% python3 -q
>>> import numpy as np
>>> from numpy import linalg as LA
>>> np.set_printoptions(precision=1, suppress=True, linewidth=200)
>>> tidy = lambda a: np.round(a, 1) + 0
>>> r0 = np.array([4, 1, 4, 5])
>>> M = r0[np.abs(np.subtract.outer(np.arange(4), np.arange(4)))]
>>> M
array([[4, 1, 4, 5],
       [1, 4, 1, 4],
       [4, 1, 4, 1],
       [5, 4, 1, 4]])
>>> r0 = np.array([8, -9, -2, -2])
>>> B = M + np.outer(r0, np.eye(4)[1])
>>> LA.matrix_rank(B - M)
np.int64(1)
>>> LA.matrix_rank(LA.inv(B) - LA.inv(M), tol=1e-8)
np.int64(1)
>>> x0 = np.array([3, 3, 0, 3])
>>> rhs = M @ x0
>>> rhs
array([30, 27, 18, 39])
>>> print(tidy(LA.solve(M, -3 * rhs)))
[-9. -9.  0. -9.]
>>> print(tidy(LA.solve(M, rhs + M[:, 0])))
[4. 3. 0. 3.]
>>> w, evecs = LA.eigh(M)
>>> x0 = np.array([3, 3, 0, -1])
>>> np.abs(M).sum(axis=1).max(), tidy(np.abs(w).max())
(np.int64(14), np.float64(12.4))
>>> tidy(x0 @ M @ x0 / (x0 @ x0)), tidy(w[0]), tidy(w[-1])
(np.float64(2.1), np.float64(-2.6), np.float64(12.4))
>>> print(tidy(LA.eigvalsh(M[1:, 1:])))
[0.  3.6 8.4]
>>> (np.sign(evecs[:, -1].round(6)) == np.sign(evecs[0, -1].round(6))).astype(int)
array([1, 1, 1, 1])
>>> tidy(evecs * np.maximum(w, 0) @ evecs.T)
array([[5. , 1.5, 3.5, 4. ],
       [1.5, 4.3, 0.7, 3.5],
       [3.5, 0.7, 4.3, 1.5],
       [4. , 3.5, 1.5, 5. ]])
>>> def softmax(z):
...     e = np.exp(z - z.max(axis=-1, keepdims=True))
...     return e / e.sum(axis=-1, keepdims=True)
... 
>>> tidy(softmax(M[3] + -1))
array([0.6, 0.2, 0. , 0.2])
>>> tidy(softmax(M[3]))
array([0.6, 0.2, 0. , 0.2])
>>> att = M @ M.T / np.sqrt(4)
>>> softmax(att).round(6).argmax(axis=1)
array([0, 3, 0, 3])
>>> tidy(softmax(att))
array([[1. , 0. , 0. , 0. ],
       [0. , 0.1, 0. , 0.8],
       [0.8, 0. , 0.1, 0. ],
       [0. , 0. , 0. , 1. ]])
>>> m1 = np.load("dump.npy")
>>> m1
array([[0., 1., 1., 1.],
       [1., 0., 1., 1.],
       [1., 1., 0., 1.],
       [1., 1., 1., 0.]])
>>> print(tidy(LA.norm(m1, 1)), tidy(LA.norm(m1, np.inf)))
3.0 3.0
>>> LA.norm(m1, axis=1).argmax()
np.int64(0)
>>> print(tidy(LA.norm(m1, axis=1)))
[1.7 1.7 1.7 1.7]
>>> tidy(LA.norm(m1, "nuc"))
np.float64(6.0)
>>> tidy(LA.norm(m1[3], 1)), tidy(LA.norm(m1[3], np.inf))
(np.float64(3.0), np.float64(1.0))
>>> print(tidy(LA.norm(m1) ** 2 / LA.norm(m1, 2) ** 2))
1.3
>>> print(tidy(LA.norm(m1, axis=0)))
[1.7 1.7 1.7 1.7]
>>> q, evecs = LA.qr(m1[:, :1])[0], LA.qr(m1[:, 1:])[0]
>>> sv = LA.svd(q.T @ evecs, compute_uv=False)
>>> tidy(np.degrees(np.arccos(sv.clip(0, 1))))
array([40.9])
>>> tidy(sv)
array([0.8])
>>> (sv > 0.9).sum()
np.int64(0)
>>> print(tidy(LA.norm(q @ q.T - evecs @ evecs.T, 2)))
1.0
>>> try:
...     LA.cholesky(m1)
... except LA.LinAlgError as e:
...     print(e)
... 
Matrix is not positive definite
>>> print(tidy(LA.eigvalsh(m1).min()))
-1.0
>>> [round(float(LA.det(m1[:i, :i])), 2) + 0 for i in range(1, 5)]
[0.0, -1.0, 2.0, -3.0]
>>> w, evecs = LA.eig(m1)
>>> tidy(np.prod(w))
np.float64(-3.0)
>>> A = np.tril(np.array([[1, 1, 3, 0, 2, 2],
...     [0, 0, 3, 0, 3, 0],
...     [1, 0, 2, 1, 3, 1],
...     [1, 2, 1, 1, 3, 3],
...     [3, 1, 3, 3, 2, 3],
...     [2, 1, 1, 2, 1, 3]]), -1) + np.eye(6, dtype=int)
>>> print(A)
[[1 0 0 0 0 0]
 [0 1 0 0 0 0]
 [1 0 1 0 0 0]
 [1 2 1 1 0 0]
 [3 1 3 3 1 0]
 [2 1 1 2 1 1]]
>>> r0 = np.array([1, 2, 2])
>>> np.polyval(r0, A[0])
array([5, 2, 2, 2, 2, 2])
>>> B = A / LA.norm(A, axis=1, keepdims=True)
>>> G = B @ B.T
>>> tidy(np.degrees(np.arccos(np.clip(G[1, 4], -1, 1))))
np.float64(79.3)
>>> tidy(G)
array([[1. , 0. , 0.7, 0.4, 0.6, 0.6],
       [0. , 1. , 0. , 0.8, 0.2, 0.3],
       [0.7, 0. , 1. , 0.5, 0.8, 0.6],
       [0.4, 0.8, 0.5, 1. , 0.8, 0.8],
       [0.6, 0.2, 0.8, 0.8, 1. , 0.9],
       [0.6, 0.3, 0.6, 0.8, 0.9, 1. ]])
>>> (G - 2 * np.eye(6)).round(6).argmax(axis=1)
array([2, 3, 4, 4, 5, 4])
>>> (np.abs(G) > 0.9).astype(int)
array([[1, 0, 0, 0, 0, 0],
       [0, 1, 0, 0, 0, 0],
       [0, 0, 1, 0, 0, 0],
       [0, 0, 0, 1, 0, 0],
       [0, 0, 0, 0, 1, 1],
       [0, 0, 0, 0, 1, 1]])
>>> tidy(G[1])
array([0. , 1. , 0. , 0.8, 0.2, 0.3])
>>> rng = np.random.default_rng(982874)
>>> z = rng.permutation(6)
>>> z
array([3, 4, 1, 5, 2, 0])
>>> B = A[z][:, z]
>>> tidy(LA.det(B)), tidy(LA.det(A[z]))
(np.float64(1.0), np.float64(1.0))
>>> np.trace(B)
np.int64(6)
>>> r0, r1 = A[4], A[2]
>>> r0 @ r1
np.int64(6)
>>> pr = (r0 @ r1) / (r0 @ r0) * r0
>>> LA.matrix_rank(np.outer(r0, r1))
np.int64(1)
>>> tidy(LA.norm(r0 + r1) ** 2 + LA.norm(r0 - r1) ** 2)
np.float64(62.0)
>>> tidy(r1 - pr)
array([ 0.4, -0.2,  0.4, -0.6, -0.2,  0. ])
>>> np.outer(r0, r1)
array([[3, 0, 3, 0, 0, 0],
       [1, 0, 1, 0, 0, 0],
       [3, 0, 3, 0, 0, 0],
       [3, 0, 3, 0, 0, 0],
       [1, 0, 1, 0, 0, 0],
       [0, 0, 0, 0, 0, 0]])
>>> tidy((r1 - pr) @ r0)
np.float64(0.0)
>>> x0 = np.array([-1, 2, -1, -5, 5, -2])
>>> rhs = A @ x0
>>> rhs
array([ -1,   2,  -2,  -3, -14,  -8])
>>> tidy(LA.solve(A, 4 * rhs))
array([ -4.,   8.,  -4., -20.,  20.,  -8.])
>>> tidy(LA.solve(A, A[:, 2]))
array([0., 0., 1., 0., 0., 0.])
>>> data = np.loadtxt("run1.csv", delimiter=",")
>>> print(data)
[[1.  0.7 0.5 0.3 0.2 0.2]
 [0.7 1.  0.7 0.5 0.3 0.2]
 [0.5 0.7 1.  0.7 0.5 0.3]
 [0.3 0.5 0.7 1.  0.7 0.5]
 [0.2 0.3 0.5 0.7 1.  0.7]
 [0.2 0.2 0.3 0.5 0.7 1. ]]
>>> # equal to its transpose
>>> w, evecs = LA.eigh(data)
>>> x0 = np.array([2, 3, 0, 0, 2, 3])
>>> tidy(evecs * np.maximum(w, 0) @ evecs.T)
array([[1. , 0.7, 0.5, 0.3, 0.2, 0.2],
       [0.7, 1. , 0.7, 0.5, 0.3, 0.2],
       [0.5, 0.7, 1. , 0.7, 0.5, 0.3],
       [0.3, 0.5, 0.7, 1. , 0.7, 0.5],
       [0.2, 0.3, 0.5, 0.7, 1. , 0.7],
       [0.2, 0.2, 0.3, 0.5, 0.7, 1. ]])
>>> tidy(evecs * np.sqrt(w) @ evecs.T)
array([[0.9, 0.3, 0.2, 0.1, 0. , 0.1],
       [0.3, 0.9, 0.3, 0.2, 0.1, 0. ],
       [0.2, 0.3, 0.8, 0.3, 0.2, 0.1],
       [0.1, 0.2, 0.3, 0.8, 0.3, 0.2],
       [0. , 0.1, 0.2, 0.3, 0.9, 0.3],
       [0.1, 0. , 0.1, 0.2, 0.3, 0.9]])
>>> tidy(x0 @ data @ x0 / (x0 @ x0)), tidy(w[0]), tidy(w[-1])
(np.float64(2.1), np.float64(0.2), np.float64(3.4))
>>> x0 @ data @ x0
np.float64(54.0)
>>> tidy(LA.norm(data) ** 2 / LA.norm(data, 2) ** 2)
np.float64(1.2)
>>> tidy(LA.norm(data[4] - data[0]))
np.float64(1.4)
>>> B = LA.inv(M)
>>> tidy(LA.det(M) * B)
array([[  0.,  60.,   0., -60.],
       [ 60., -64., -44.,   0.],
       [  0., -44., -64.,  60.],
       [-60.,   0.,  60.,   0.]])
>>> tidy(B)
array([[ 0. , -0.2,  0. ,  0.2],
       [-0.2,  0.3,  0.2,  0. ],
       [ 0. ,  0.2,  0.3, -0.2],
       [ 0.2,  0. , -0.2,  0. ]])
>>> print(tidy(LA.cond(M)))
7.7
>>> np.einsum("ij,ji->", M, M)
np.int64(184)
>>> tidy(np.poly(M))
array([   1.,  -16.,   36.,  128., -240.])
>>> print(tidy(LA.det(M.T)))
-240.0
>>> tidy(LA.det(M[::-1]))
np.float64(-240.0)
>>> (data + data.T) / 2
array([[1. , 0.7, 0.5, 0.3, 0.2, 0.2],
       [0.7, 1. , 0.7, 0.5, 0.3, 0.2],
       [0.5, 0.7, 1. , 0.7, 0.5, 0.3],
       [0.3, 0.5, 0.7, 1. , 0.7, 0.5],
       [0.2, 0.3, 0.5, 0.7, 1. , 0.7],
       [0.2, 0.2, 0.3, 0.5, 0.7, 1. ]])
>>> tidy(np.abs(LA.eigvals(data)).max())
np.float64(3.4)
>>> LA.determinant(data)
Traceback (most recent call last):
  File "<python-input-100>", line 1, in <module>
    LA.determinant(data)
    ^^^^^^^^^^^^^^
AttributeError: module 'numpy.linalg' has no attribute 'determinant'
>>> tidy(data @ data)
array([[1.9, 2. , 1.9, 1.5, 1.2, 1. ],
       [2. , 2.4, 2.3, 2. , 1.6, 1.2],
       [1.9, 2.3, 2.6, 2.4, 2. , 1.5],
       [1.5, 2. , 2.4, 2.6, 2.3, 1.9],
       [1.2, 1.6, 2. , 2.3, 2.4, 2. ],
       [1. , 1.2, 1.5, 1.9, 2. , 1.9]])
>>> E, _ = LA.qr(np.array([[-0.3, 0.0, -0.2, 1.6],
...     [-1.6, -1.1, 0.4, 0.8],
...     [0.1, -1.4, 0.1, 0.3],
...     [0.9, -0.9, 0.6, -1.6]]))
>>> tidy(E)
array([[-0.2,  0. , -0.4,  0.9],
       [-0.9, -0.4,  0.4,  0. ],
       [ 0.1, -0.7, -0.6, -0.2],
       [ 0.5, -0.6,  0.6,  0.3]])
>>> B = np.array([[0, 5, -3], [0, 5, 3], [-5, -4, -3], [3, 4, -4]])
>>> tidy(B.T @ E.T)
array([[ 4.6, -1.7,  2.6, -1.8],
       [ 4.5, -7.5, -1.7, -1.4],
       [-2. ,  0.4,  0.5, -6.2]])
>>> tidy(np.einsum("ij->j", E))
array([-0.5, -1.6, -0.1,  1. ])
>>> tidy(np.einsum("ik,kj->ij", E, B))
array([[ 4.6,  4.5, -2. ],
       [-1.7, -7.5,  0.4],
       [ 2.6, -1.7,  0.5],
       [-1.8, -1.4, -6.2]])
>>> F = np.load("w.npy")
>>> F
array([[ 0,  0,  0,  3, -1,  0],
       [ 0, -2,  3,  3, -1,  0],
       [ 0,  0, -2,  0,  0,  0],
       [-2,  0,  0,  0,  0,  0],
       [ 0,  0,  0, -2,  0,  3]])
>>> x0 = np.array([1, 1, -1, 2, 2, 1])
>>> print(np.sign((F @ x0).round(6)))
[ 1 -1  1 -1 -1]
>>> tidy(LA.norm(F, axis=0))
array([2. , 2. , 3.6, 4.7, 1.4, 3. ])
>>> tidy(LA.norm(F, 1)), tidy(LA.norm(F, np.inf))
(np.float64(8.0), np.float64(9.0))
>>> F[0] @ F[1]
np.int64(10)
>>> tidy(LA.norm(F) ** 2 / LA.norm(F, 2) ** 2)
np.float64(1.6)
>>> tidy(LA.norm(F[0], 1)), tidy(LA.norm(F[0], np.inf))
(np.float64(4.0), np.float64(3.0))
>>> tidy(LA.norm(F[0] - F[1]))
np.float64(3.6)
>>> tidy(LA.norm(F, 2))
np.float64(5.7)
>>> print(tidy(LA.norm(F, axis=1)))
[3.2 4.8 2.  2.  3.6]
>>> tidy(LA.norm(F, "nuc"))
np.float64(14.2)
>>> x0 = np.array([1, 2, 0, 1])
>>> tidy(LA.norm(x0)), tidy(LA.norm(E @ x0))
(np.float64(2.4), np.float64(2.4))
>>> tidy(np.abs(LA.eigvals(E)))
array([1., 1., 1., 1.])
>>> tidy(LA.det(E))
np.float64(-1.0)
>>> W = np.array([[1, 3, 7, -7],
...     [8, 8, -6, 4],
...     [3, -8, -9, -8],
...     [-6, 4, 9, -7],
...     [-7, -4, -9, 5],
...     [-7, -4, 5, 2]])
>>> c = np.array([-1, 3, 0, -1])
>>> hid = np.maximum(F @ W + c, 0)
>>> (hid > 0).astype(int)
array([[0, 1, 1, 0],
       [0, 0, 1, 0],
       [0, 1, 1, 1],
       [0, 0, 0, 1],
       [0, 0, 0, 1]])
>>> cent = np.array([[0, 7], [2, 7], [-9, 1], [9, 3]])
>>> W @ cent
array([[-120,   14],
       [ 106,  118],
       [  -7,  -68],
       [-136,  -26],
       [ 118,  -71],
       [ -35,  -66]])
>>> (hid @ cent).round(6).argmax(axis=1)
array([1, 1, 1, 0, 0])
>>> softmax(m1).sum(axis=1)
array([1., 1., 1., 1.])
>>> tidy(softmax(10 * m1[0]))
array([0. , 0.3, 0.3, 0.3])
>>> print(tidy(softmax(m1[0] + 2)))
[0.1 0.3 0.3 0.3]
>>> att = m1 @ m1.T / np.sqrt(4)
>>> tidy(softmax(att)[0] @ m1)
array([0.6, 0.8, 0.8, 0.8])
>>> softmax(att).round(6).argmax(axis=1)
array([0, 1, 2, 3])
>>> K = np.array([[-1, 4, 5, -3, 3, -5],
...     [-5, 0, -2, 2, 1, -2],
...     [-3, 1, 3, 3, 4, 1],
...     [4, -3, -4, -5, -4, -3]])
>>> K[-1] = K[0] + 4 * K[1]
>>> K
array([[ -1,   4,   5,  -3,   3,  -5],
       [ -5,   0,  -2,   2,   1,  -2],
       [ -3,   1,   3,   3,   4,   1],
       [-21,   4,  -3,   5,   7, -13]])
>>> np.allclose(K[:-1].T @ LA.lstsq(K[:-1].T, K[-1])[0], K[-1])
True
>>> np.unique(K.round(6), axis=0).shape
(4, 6)
>>> tidy(K @ LA.pinv(K) @ K)
array([[ -1.,   4.,   5.,  -3.,   3.,  -5.],
       [ -5.,   0.,  -2.,   2.,   1.,  -2.],
       [ -3.,   1.,   3.,   3.,   4.,   1.],
       [-21.,   4.,  -3.,   5.,   7., -13.]])
>>> print(np.abs(np.diag(LA.qr(K)[1])) > 1e-9)
[ True  True  True False]
>>> tidy(np.trace(LA.pinv(K) @ K))
np.float64(3.0)
>>> U, sv, VT = LA.svd(K)
>>> np.argmax(sv[:-1] / (sv[1:] + 1e-6)) + 1
np.int64(3)
>>> B = U[:, :3] @ np.diag(sv[:3]) @ VT[:3]
>>> tidy(LA.norm(K - B) / LA.norm(K))
np.float64(0.0)
>>> tidy(np.abs(K - B).max())
np.float64(0.0)
>>> tidy(LA.norm(K - B, 2)), tidy(sv[3])
(np.float64(0.0), np.float64(0.0))
>>> r0 = np.array([3, 1, 3])
>>> W0 = np.outer(rng.normal(size=25), r0) + 0.3 * rng.normal(size=(25, 3))
>>> tidy(W0)
array([[-0.3,  0.3, -0.5],
       [-7.9, -2.6, -7.7],
       [-0.8, -0.1, -0.5],
       [-0.4, -0.3, -0.5],
       [-2.3, -0.6, -2.1],
       [ 3.9,  1.4,  3.8],
       [-0.2,  0.1,  0.3],
       [ 4.4,  1.1,  4.1],
       [ 2.5,  0.5,  1.9],
       [ 3.5,  0.5,  3. ],
       [-5.1, -1.5, -4.9],
       [-5.3, -1.6, -4.5],
       [-2.6, -0.8, -2.8],
       [-4. , -0.8, -3.8],
       [ 1.5,  0.2,  1. ],
       [-7.4, -2.3, -6. ],
       [ 0.1,  0.2, -0.4],
       [-0.7, -0.4, -1. ],
       [ 2.1,  0.9,  1.8],
       [ 1.6,  0.7,  2. ],
       [ 1.9,  0.9,  1.5],
       [-2.4, -0.7, -2.5],
       [-4.6, -1.3, -4.7],
       [-1.1, -0.3, -1.6],
       [-4. , -1.3, -4.4]])
>>> hat = W0 @ LA.solve(W0.T @ W0, W0.T)
>>> print(tidy(LA.eigvalsh(hat)))
[0. 0. 0. 0. 0. 0. 0. 0. 0. 0. 0. 0. 0. 0. 0. 0. 0. 0. 0. 0. 0. 0. 1. 1. 1.]
>>> tidy(np.diag(hat))
array([0.2, 0.3, 0. , 0. , 0. , 0.1, 0.1, 0.1, 0.1, 0.3, 0.1, 0.1, 0.1, 0.2, 0.1, 0.4, 0.1, 0.1, 0.1, 0.1, 0.1, 0.1, 0.1, 0.1, 0.2])
>>> np.allclose(hat @ hat, hat)
True
>>> tidy(np.trace(hat))
np.float64(3.0)
>>> tidy(hat @ W0[:, 2])
array([-0.5, -7.7, -0.5, -0.5, -2.1,  3.8,  0.3,  4.1,  1.9,  3. , -4.9, -4.5, -2.8, -3.8,  1. , -6. , -0.4, -1. ,  1.8,  2. ,  1.5, -2.5, -4.7, -1.6, -4.4])
